>>> import numpy as np
>>> np.set_printoptions(precision=1, suppress=True, linewidth=100)
>>> sig = 3 * 0.2 ** np.arange(3)
>>> Q, _ = np.linalg.qr(np.array([[0.7, -1.1, -0.2], [0.0, 0.7, -0.6], [-1.0, -0.7, 0.3]]))
>>> rng = np.random.default_rng(8)
>>> E = rng.normal(size=(19, 3)) * sig @ Q
>>> E
array([[ 2.9, -3.5, -2.8],
       [ 0.6, -0.1, -1.6],
       [ 1.7, -2.3, -0.6],
       [-2.4,  2.8,  2. ],
       [-1.5,  1.4,  1.8],
       [-0.9,  1.4,  0.7],
       [ 1.5, -1.7, -1.1],
       [-0.4,  1. , -0.6],
       [ 0.2, -0.2, -0.3],
       [-0.2,  1.1, -0.7],
       [ 1.5, -1.2, -2.2],
       [-2.4,  3.4,  1.5],
       [-2.9,  3.5,  1.3],
       [ 2. , -3.1, -0.8],
       [ 2.6, -2.9, -2.5],
       [ 0.1, -0.2,  0.5],
       [ 1.5, -2. , -1.2],
       [-0.2,  0.4, -0.6],
       [-3.6,  4.6,  2.5]])
>>> d = np.linalg.norm(E[:, None] - E[None], axis=-1)
>>> d[15]
array([5.3, 2.2, 2.8, 4.3, 2.7, 2. , 2.5, 1.7, 0.7, 1.8, 3.1, 4.5, 4.9, 3.6, 4.6, 0. , 2.8, 1.3,
       6.5])
>>> print(np.flatnonzero(d[15] < d.mean() / 2))
[ 7  8  9 15 17]
>>> d[:5, :5]
array([[0. , 4.2, 2.7, 9.5, 8. ],
       [4.2, 0. , 2.6, 5.5, 4.3],
       [2.7, 2.6, 0. , 7. , 5.5],
       [9.5, 5.5, 7. , 0. , 1.7],
       [8. , 4.3, 5.5, 1.7, 0. ]])
>>> np.linalg.matrix_rank(d ** 2)
np.int64(5)
>>> u = np.array([-1, 1])
>>> print(np.array([np.convolve(row, u, "same") for row in E]))
[[-2.9  6.3 -0.7]
 [-0.6  0.7  1.5]
 [-1.7  4.  -1.7]
 [ 2.4 -5.2  0.8]
 [ 1.5 -2.9 -0.4]
 [ 0.9 -2.3  0.7]
 [-1.5  3.2 -0.6]
 [ 0.4 -1.5  1.6]
 [-0.2  0.4  0.1]
 [ 0.2 -1.3  1.7]
 [-1.5  2.7  1. ]
 [ 2.4 -5.8  1.9]
 [ 2.9 -6.4  2.2]
 [-2.   5.1 -2.2]
 [-2.6  5.5 -0.4]
 [-0.1  0.4 -0.7]
 [-1.5  3.5 -0.8]
 [ 0.2 -0.7  1. ]
 [ 3.6 -8.2  2.1]]
>>> np.cross(E[12, :3], E[4, :3])
array([4.4, 3.2, 1.3])
>>> np.correlate(E[12], E[4], "full")
array([-5.2,  2.1, 11.6, -3.6, -2. ])
>>> Q, _ = np.linalg.qr(np.array([[1.0, 0.1, 0.3, -0.6, -0.2],
...     [1.5, -1.1, -1.0, -0.5, 0.9],
...     [-0.4, 0.8, 0.3, 0.5, 0.2],
...     [-0.9, -0.5, -1.2, -0.9, -1.5],
...     [-0.3, -0.8, 1.6, -1.5, 0.0]]))
>>> V, _ = np.linalg.qr(np.array([[-0.2, 1.8, 0.2, 1.0],
...     [-1.5, 1.6, 1.7, 0.7],
...     [0.5, 0.5, -2.2, -0.5],
...     [-0.4, 1.8, 2.0, -1.0]]))
>>> sig = 10 * 0.9 ** np.arange(4)
>>> feats = Q[:, :4] * sig @ V[:4]
>>> feats
array([[ 0.5, -6. , -4.9,  1.6],
       [ 3.6, -5. ,  4.3,  4.2],
       [-3.4,  0.3, -2.8, -1.4],
       [ 3. , -1. ,  1.8, -7.6],
       [ 6.6,  3.8, -3.1,  0.8]])
>>> vec = np.array([1, 3, -1, -3])
>>> target = feats @ vec
>>> np.round(np.linalg.pinv(feats) @ feats, 1) + 0
array([[1., 0., 0., 0.],
       [0., 1., 0., 0.],
       [0., 0., 1., 0.],
       [0., 0., 0., 1.]])
>>> target = target + 0.3 * rng.normal(size=5)
>>> target
array([-16.8, -28. ,   4.6,  21.2,  18.5])
>>> beta, *_ = np.linalg.lstsq(feats, target)
>>> print(beta)
[ 1.   2.9 -1.  -3. ]
>>> np.round(feats.T @ (target - feats @ beta), 1) + 0
array([0., 0., 0., 0.])
>>> beta.round()
array([ 1.,  3., -1., -3.])
>>> hat = feats @ np.linalg.solve(feats.T @ feats, feats.T)
>>> print(np.allclose(hat @ hat, hat))
True
>>> np.linalg.matrix_rank(np.eye(5) - hat)
np.int64(1)
>>> np.trace(hat)
np.float64(4.0)
>>> hat.round(1) + 0
array([[ 1. ,  0.1,  0.2,  0. ,  0. ],
       [ 0.1,  0.8, -0.4,  0. , -0.1],
       [ 0.2, -0.4,  0.3,  0. , -0.2],
       [ 0. ,  0. ,  0. ,  1. ,  0. ],
       [ 0. , -0.1, -0.2,  0. ,  1. ]])
>>> left, sig, vt = np.linalg.svd(hat)
>>> V = vt[:(sig > 1e-8).sum()]
>>> vec = hat[3] + -2 * hat[4] + rng.integers(2) * np.eye(5)[1]
>>> vec
array([-0.1,  1.1,  0.3,  1. , -1.9])
>>> np.linalg.matrix_rank(np.vstack([hat, vec]))
np.int64(5)
>>> np.allclose(V.T @ V @ vec, vec)
False
>>> np.round(V.T @ V, 1) + 0
array([[ 1. ,  0.1,  0.2,  0. ,  0. ],
       [ 0.1,  0.8, -0.4,  0. , -0.1],
       [ 0.2, -0.4,  0.3,  0. , -0.2],
       [ 0. ,  0. ,  0. ,  1. ,  0. ],
       [ 0. , -0.1, -0.2,  0. ,  1. ]])
